In [1]: import numpy as np

In [2]: from numpy import linalg as LA

In [3]: np.set_printoptions(precision=3, suppress=True, linewidth=100)

In [4]: def rnd(a):
   ...:     return np.round(a, 3) + 0
   ...: 

In [5]: m1 = np.array([[-0.8, -1.3, 0.1, -0.4, 0.6],
   ...:     [0.6, -0.4, 0.8, 2.6, 1.9],
   ...:     [0.9, -1.9, 1.2, -0.9, -0.8],
   ...:     [0.6, 0.2, 0.7, 0.7, -0.2],
   ...:     [1.3, -0.4, -0.7, 0.9, -1.7],
   ...:     [-1.3, 0.7, 2.2, -1.1, -0.8],
   ...:     [-1.7, -0.4, -0.2, 0.8, 0.6],
   ...:     [1.1, 0.2, -0.5, 0.1, -1.4],
   ...:     [-0.5, 0.0, 1.9, -2.1, -1.2],
   ...:     [0.1, -0.2, -0.4, -1.2, -0.7],
   ...:     [1.0, -0.9, -1.0, 2.3, -0.1],
   ...:     [1.6, 0.1, 0.2, 1.2, 0.2],
   ...:     [-1.5, -0.8, 0.2, -0.1, -0.6],
   ...:     [0.7, -0.7, 0.3, 0.3, 1.5],
   ...:     [-1.9, -1.1, 2.3, -1.0, -1.5],
   ...:     [0.2, -0.9, 1.0, 0.3, 0.1],
   ...:     [-0.2, -1.4, -0.5, -2.7, -0.1]])

In [6]: rng = np.random.default_rng(458176)

In [7]: m1[:, 2] = 2 * m1[:, 0] + 0.02 * rng.normal(size=17)

In [8]: rnd(m1)
Out[8]: 
array([[-0.8  , -1.3  , -1.606, -0.4  ,  0.6  ],
       [ 0.6  , -0.4  ,  1.213,  2.6  ,  1.9  ],
       [ 0.9  , -1.9  ,  1.804, -0.9  , -0.8  ],
       [ 0.6  ,  0.2  ,  1.173,  0.7  , -0.2  ],
       [ 1.3  , -0.4  ,  2.566,  0.9  , -1.7  ],
       [-1.3  ,  0.7  , -2.603, -1.1  , -0.8  ],
       [-1.7  , -0.4  , -3.402,  0.8  ,  0.6  ],
       [ 1.1  ,  0.2  ,  2.207,  0.1  , -1.4  ],
       [-0.5  ,  0.   , -1.014, -2.1  , -1.2  ],
       [ 0.1  , -0.2  ,  0.197, -1.2  , -0.7  ],
       [ 1.   , -0.9  ,  1.975,  2.3  , -0.1  ],
       [ 1.6  ,  0.1  ,  3.241,  1.2  ,  0.2  ],
       [-1.5  , -0.8  , -3.011, -0.1  , -0.6  ],
       [ 0.7  , -0.7  ,  1.355,  0.3  ,  1.5  ],
       [-1.9  , -1.1  , -3.761, -1.   , -1.5  ],
       [ 0.2  , -0.9  ,  0.413,  0.3  ,  0.1  ],
       [-0.2  , -1.4  , -0.432, -2.7  , -0.1  ]])

In [9]: M2 = np.array([[1, -1, -1], [2, 0, -2], [2, 0, 2], [2, -2, 2], [-2, 0, -1]])

In [10]: np.vstack([m1, M2.T]).shape
Out[10]: (20, 5)

In [11]: LA.matrix_rank(np.vstack([m1, M2.T]))
Out[11]: np.int64(5)

In [12]: rnd(np.einsum("ij->j", m1))
Out[12]: array([ 0.2  , -9.2  ,  0.314, -0.3  , -4.2  ])

In [13]: print(LA.matrix_rank(m1 @ M2))
3

In [14]: M2 = np.c_[m1[:, :4] @ np.array([[1, 2, 1, 3], [2, 3, 2, -1], [-1, -3, -3, -1], [0, 2, 1, -1]]), np.array([5, -3, -4, -5, -3, -2, -5, 4, 4, -1, 0, -5, -1, 2, 3, 2, 0])]

In [15]: rnd(M2)
Out[15]: 
array([[ -1.794,  -1.482,   1.018,   0.906,   5.   ],
       [ -1.413,   1.562,  -1.238,  -1.613,  -3.   ],
       [ -4.704, -11.111,  -9.211,   3.696,  -4.   ],
       [ -0.173,  -0.319,  -1.819,  -0.273,  -5.   ],
       [ -2.066,  -4.498,  -6.298,   0.834,  -3.   ],
       [  2.703,   5.109,   6.809,  -0.897,  -2.   ],
       [  0.902,   7.205,   8.505,  -2.098,  -5.   ],
       [ -0.707,  -3.62 ,  -5.02 ,   0.793,   4.   ],
       [  0.514,  -2.157,   0.443,   1.614,   4.   ],
       [ -0.497,  -3.392,  -2.092,   1.503,  -1.   ],
       [ -2.775,  -2.026,  -4.426,  -0.375,   0.   ],
       [ -1.441,  -3.823,  -6.723,   0.259,  -5.   ],
       [ -0.089,   3.434,   5.834,  -0.589,  -1.   ],
       [ -2.055,  -4.164,  -4.464,   1.145,   2.   ],
       [ -0.339,   2.182,   6.182,   0.161,   3.   ],
       [ -2.013,  -2.94 ,  -2.54 ,   0.787,   2.   ],
       [ -2.568,  -8.704,  -4.404,   3.932,   0.   ]])

In [16]: print(rnd(LA.lstsq(m1, M2[:, 0])[0]))
[ 1.  2. -1.  0.  0.]

In [17]: rnd(LA.norm(M2 - m1 @ LA.lstsq(m1, M2)[0], axis=0))
Out[17]: array([ 0.   ,  0.   ,  0.   ,  0.   , 12.715])

In [18]: rnd(LA.norm(LA.qr(m1)[0].T @ M2, axis=0) ** 2 / ((M2 ** 2).sum(axis=0) + 1e-12))
Out[18]: array([1.   , 1.   , 1.   , 1.   , 0.145])

In [19]: LA.matrix_rank(np.c_[m1, M2])
Out[19]: np.int64(6)

In [20]: LA.matrix_rank(M2)
Out[20]: np.int64(5)
